$ ipython --no-banner

In [1]: import numpy as np

In [2]: np.set_printoptions(suppress=True, linewidth=200)

In [3]: W0 = np.load("sample7.npy")

In [4]: W0
Out[4]: 
array([[ 0,  0,  0,  0,  0,  0,  0,  0,  0,  0,  0],
       [ 0,  2,  0,  0,  0,  0,  0,  0,  0,  0,  0],
       [ 1, -2,  1,  0,  0,  0,  0,  0,  0,  0,  0],
       [ 0, -2,  2,  0,  0,  0,  0,  0,  0,  0,  0],
       [-2,  2,  2,  1, -2,  0,  0,  0,  0,  0,  0],
       [-1,  1,  1,  0,  0, -2,  0,  0,  0,  0,  0],
       [ 0,  0,  0,  0,  1,  1, -1,  0,  0,  0,  0],
       [ 2, -2,  2,  0,  2, -2,  1, -2,  0,  0,  0],
       [ 2,  1, -2, -1, -2, -2,  2,  2, -1,  0,  0],
       [ 0,  0, -1,  0, -2,  2,  2,  1,  1,  2,  0],
       [ 0, -1, -1, -2,  1, -2, -2,  2,  0,  2,  1]])

In [5]: # triangular, det is the product of the diagonal

In [6]: np.linalg.matrix_rank(W0 - W0[0, 0] * np.eye(11))
Out[6]: np.int64(10)

In [7]: np.linalg.inv(W0)
LinAlgError: Singular matrix


In [8]: [int(np.linalg.matrix_rank(np.linalg.matrix_power(W0, p))) for p in range(1, 12)]
Out[8]: [10, 9, 9, 9, 9, 9, 9, 9, 9, 9, 9]

In [9]: rk = np.linalg.matrix_rank(W0)

In [10]: rk
Out[10]: np.int64(10)

In [11]: null = np.linalg.svd(W0)[2][rk:].T

In [12]: [int(np.linalg.matrix_rank(W0[:i])) for i in range(1, len(W0) + 1)]
Out[12]: [0, 1, 2, 3, 4, 5, 6, 7, 8, 9, 10]

In [13]: [int(np.linalg.matrix_rank(np.delete(W0, i, axis=0))) for i in range(11)]
Out[13]: [10, 9, 9, 9, 9, 9, 9, 9, 9, 9, 9]

In [14]: def softmax(z):
    ...:     e = np.exp(z - z.max(axis=-1, keepdims=True))
    ...:     return e / e.sum(axis=-1, keepdims=True)
    ...: 

In [15]: np.round(softmax(W0).sum(axis=1), 1)
Out[15]: array([1., 1., 1., 1., 1., 1., 1., 1., 1., 1., 1.])

In [16]: att = W0 @ W0.T / np.sqrt(11)

In [17]: softmax(att).round(6).argmax(axis=1)
Out[17]: array([ 0,  1,  7,  3,  4,  5,  6,  7,  8,  9, 10])

In [18]: np.round(softmax(att)[9] @ W0, 1) + 0
Out[18]: array([ 0. ,  0. , -1. ,  0. , -2. ,  1.9,  2. ,  1. ,  0.9,  1.9,  0. ])

In [19]: data = np.load("case5.npy")

In [20]: data
Out[20]: 
array([[-1,  0,  0,  1,  2,  1,  0],
       [-1, -1, -1,  1,  2, -2,  2],
       [ 0,  0,  2, -2, -4,  1, -2],
       [ 1,  2,  2,  2,  4, -2,  0],
       [ 1,  0,  2, -1, -2, -2,  1],
       [ 1,  0,  1,  0,  0,  1, -2],
       [ 0,  0, -2,  0,  0, -1,  1],
       [-1,  1,  2,  1,  2,  1,  2],
       [ 0,  0, -2,  0,  0,  2, -2],
       [ 0,  0, -1, -2, -4, -2, -1]])

In [21]: # looks like rank 6

In [22]: U, s, Vt = np.linalg.svd(data)

In [23]: V = Vt[:(s > 1e-8).sum()]

In [24]: rng = np.random.default_rng(33)

In [25]: x0 = data[7] + 5 * data[4] + rng.integers(2) * np.eye(7)[1]

In [26]: x0
Out[26]: array([ 4.,  2., 12., -4., -8., -9.,  7.])

In [27]: np.round(V.T @ V, 1) + 0
Out[27]: 
array([[1. , 0. , 0. , 0. , 0. , 0. , 0. ],
       [0. , 1. , 0. , 0. , 0. , 0. , 0. ],
       [0. , 0. , 1. , 0. , 0. , 0. , 0. ],
       [0. , 0. , 0. , 0.2, 0.4, 0. , 0. ],
       [0. , 0. , 0. , 0.4, 0.8, 0. , 0. ],
       [0. , 0. , 0. , 0. , 0. , 1. , 0. ],
       [0. , 0. , 0. , 0. , 0. , 0. , 1. ]])

In [28]: np.allclose(V.T @ V @ x0, x0)
Out[28]: True

In [29]: U, s, Vt = np.linalg.svd(data)

In [30]: np.argmax(s[:-1] / (s[1:] + 1e-6)) + 1
Out[30]: np.int64(6)

In [31]: s.round(1) + 0
Out[31]: array([9.4, 5.7, 5.4, 3.6, 1.5, 1.4, 0. ])

In [32]: M2 = U[:, :6] @ np.diag(s[:6]) @ Vt[:6]

In [33]: np.linalg.matrix_rank(M2)
Out[33]: np.int64(6)

In [34]: np.linalg.matrix_rank(data, rtol=0.05)
Out[34]: np.int64(6)

In [35]: round(float(np.linalg.norm(data - M2) / np.linalg.norm(data)), 1)
Out[35]: 0.0

In [36]: M2.round(1) + 0
Out[36]: 
array([[-1.,  0.,  0.,  1.,  2.,  1.,  0.],
       [-1., -1., -1.,  1.,  2., -2.,  2.],
       [ 0.,  0.,  2., -2., -4.,  1., -2.],
       [ 1.,  2.,  2.,  2.,  4., -2.,  0.],
       [ 1.,  0.,  2., -1., -2., -2.,  1.],
       [ 1.,  0.,  1.,  0.,  0.,  1., -2.],
       [ 0.,  0., -2.,  0.,  0., -1.,  1.],
       [-1.,  1.,  2.,  1.,  2.,  1.,  2.],
       [ 0.,  0., -2.,  0.,  0.,  2., -2.],
       [ 0.,  0., -1., -2., -4., -2., -1.]])

In [37]: rk = np.linalg.matrix_rank(data)

In [38]: rk
Out[38]: np.int64(6)

In [39]: null = np.linalg.svd(data)[2][rk:].T

In [40]: [int(np.linalg.matrix_rank(data[:, :j + 1])) for j in range(7)]
Out[40]: [1, 2, 3, 4, 4, 5, 6]

In [41]: np.allclose(data @ null, 0)
Out[41]: True

In [42]: [int(np.linalg.matrix_rank(data[:i])) for i in range(1, len(data) + 1)]
Out[42]: [1, 2, 3, 4, 5, 6, 6, 6, 6, 6]

In [43]: [int(np.linalg.matrix_rank(np.delete(data, i, axis=0))) for i in range(10)]
Out[43]: [6, 6, 6, 6, 6, 6, 6, 6, 6, 6]

In [44]: np.linalg.matrix_rank(data.T @ data), np.linalg.matrix_rank(data @ data.T)
Out[44]: (np.int64(6), np.int64(6))

In [45]: null.shape
Out[45]: (7, 1)

In [46]: mat = np.loadtxt("data.csv", delimiter=",")

In [47]: mat.round(1) + 0
Out[47]: 
array([[ 0.2, -0.2,  0.1,  0.2, -0.2,  0.2, -0.2,  0. ,  0. ,  0. ],
       [-0.2,  0.8,  0.2,  0.1,  0.1,  0.1,  0.1, -0.1, -0.1,  0. ],
       [ 0.1,  0.2,  0.2,  0.2, -0.2,  0. , -0.1,  0.1,  0. , -0.2],
       [ 0.2,  0.1,  0.2,  0.5, -0.3,  0.1,  0.1,  0.1,  0.1,  0.2],
       [-0.2,  0.1, -0.2, -0.3,  0.4,  0.1,  0. ,  0. , -0.2,  0.1],
       [ 0.2,  0.1,  0. ,  0.1,  0.1,  0.6, -0.3, -0.1, -0.1,  0.2],
       [-0.2,  0.1, -0.1,  0.1,  0. , -0.3,  0.4,  0. ,  0.2,  0.2],
       [ 0. , -0.1,  0.1,  0.1,  0. , -0.1,  0. ,  0.8, -0.3,  0.1],
       [ 0. , -0.1,  0. ,  0.1, -0.2, -0.1,  0.2, -0.3,  0.3,  0.1],
       [ 0. ,  0. , -0.2,  0.2,  0.1,  0.2,  0.2,  0.1,  0.1,  0.7]])

In [48]: rk = np.linalg.matrix_rank(mat)

In [49]: rk
Out[49]: np.int64(5)

In [50]: null = np.linalg.svd(mat)[2][rk:].T

In [51]: np.allclose(mat @ null, 0)
Out[51]: True

In [52]: np.round(null @ null.T, 1) + 0
Out[52]: 
array([[ 0.8,  0.2, -0.1, -0.2,  0.2, -0.2,  0.2,  0. ,  0. ,  0. ],
       [ 0.2,  0.2, -0.2, -0.1, -0.1, -0.1, -0.1,  0.1,  0.1,  0. ],
       [-0.1, -0.2,  0.8, -0.2,  0.2,  0. ,  0.1, -0.1,  0. ,  0.2],
       [-0.2, -0.1, -0.2,  0.5,  0.3, -0.1, -0.1, -0.1, -0.1, -0.2],
       [ 0.2, -0.1,  0.2,  0.3,  0.6, -0.1,  0. ,  0. ,  0.2, -0.1],
       [-0.2, -0.1,  0. , -0.1, -0.1,  0.4,  0.3,  0.1,  0.1, -0.2],
       [ 0.2, -0.1,  0.1, -0.1,  0. ,  0.3,  0.6,  0. , -0.2, -0.2],
       [ 0. ,  0.1, -0.1, -0.1,  0. ,  0.1,  0. ,  0.2,  0.3, -0.1],
       [ 0. ,  0.1,  0. , -0.1,  0.2,  0.1, -0.2,  0.3,  0.7, -0.1],
       [ 0. ,  0. ,  0.2, -0.2, -0.1, -0.2, -0.2, -0.1, -0.1,  0.3]])

In [53]: [int(np.linalg.matrix_rank(np.delete(mat, i, axis=0))) for i in range(10)]
Out[53]: [5, 5, 5, 5, 5, 5, 5, 5, 5, 5]

In [54]: np.linalg.matrix_rank(mat.T @ mat), np.linalg.matrix_rank(mat @ mat.T)
Out[54]: (np.int64(5), np.int64(5))

In [55]: M = np.loadtxt("dump.csv", delimiter=",")

In [56]: M
Out[56]: 
array([[-0.2,  2.5,  1.3, -0.6,  0.2, -2. , -0.4, -0.9],
       [ 1.6, -0.4,  0.2, -1.1, -1.2,  1.9, -0.8, -0.5],
       [ 0.2,  2.4,  1.7, -0.3,  0.6, -1.8,  1.1,  0. ],
       [ 0.6,  0.5,  0.7, -0.4,  1.8,  1.4, -0.1,  1. ],
       [-0.8, -0.2, -0.2, -1.8,  0.2,  0. , -0.4, -0.8],
       [-0.2, -0.6, -1.7,  1.2,  0.6, -1.4, -1.3, -2.4],
       [ 1. ,  0.5,  0.1,  0.2,  0.8,  1.1, -0.8, -0.4]])

In [57]: W = np.array([[3, 0, 0, 3, 0],
    ...:     [0, 1, 0, 1, 0],
    ...:     [3, 0, 0, 0, 2],
    ...:     [0, 0, 3, 1, 3],
    ...:     [3, 3, 0, 2, 2],
    ...:     [0, 3, 2, 0, 2],
    ...:     [1, 0, 0, 1, 2],
    ...:     [3, 1, 0, 1, 2]])

In [58]: b = np.array([1, 2, 0, 0, 0])

In [59]: hid = np.maximum(M @ W + b, 0)

In [60]: hid.round(1)
Out[60]: 
array([[ 1.8,  0. ,  0. ,  0.4,  0. ],
       [ 0.5,  3.2,  0.5,  0. ,  0. ],
       [ 9.6,  0.8,  0. ,  5. ,  2.3],
       [13.2, 13.1,  1.6,  6.4,  8.4],
       [ 0. ,  1.6,  0. ,  0. ,  0. ],
       [ 0. ,  0. ,  0.8,  0. ,  0. ],
       [ 4.7,  7.8,  2.8,  4.1,  2.2]])

In [61]: np.linalg.matrix_rank(hid)
Out[61]: np.int64(5)

In [62]: np.round((hid > 0).mean(axis=0), 1)
Out[62]: array([0.7, 0.7, 0.6, 0.6, 0.4])

In [63]: basis = np.array([[-2, -1, -4], [7, 6, -8], [-2, -4, -8], [-5, 5, 6], [8, 1, 3]])

In [64]: (hid @ basis).round(6).argmax(axis=1)
Out[64]: array([1, 0, 1, 1, 0, 0, 1])

In [65]: M2 = np.c_[hid[:, :3] @ np.array([[0, 3, 2], [2, 3, 1], [1, 0, 3]]), np.array([-1, 1, -1, 0, 0, -1, 1])]

In [66]: M2.round(1)
Out[66]: 
array([[ 0. ,  5.4,  3.6, -1. ],
       [ 6.9, 11.1,  5.7,  1. ],
       [ 1.6, 31.2, 20. , -1. ],
       [27.8, 78.9, 44.3,  0. ],
       [ 3.2,  4.8,  1.6,  0. ],
       [ 0.8,  0. ,  2.4, -1. ],
       [18.4, 37.5, 25.6,  1. ]])

In [67]: np.round(np.linalg.norm(np.linalg.qr(hid)[0].T @ M2, axis=0) ** 2 / ((M2 ** 2).sum(axis=0) + 1e-12), 1)
Out[67]: array([1. , 1. , 1. , 0.8])

In [68]: np.round(np.linalg.norm(M2 - hid @ np.linalg.lstsq(hid, M2)[0], axis=0), 1) + 0
Out[68]: array([0. , 0. , 0. , 0.9])

In [69]: np.linalg.matrix_rank(M2)
Out[69]: np.int64(4)
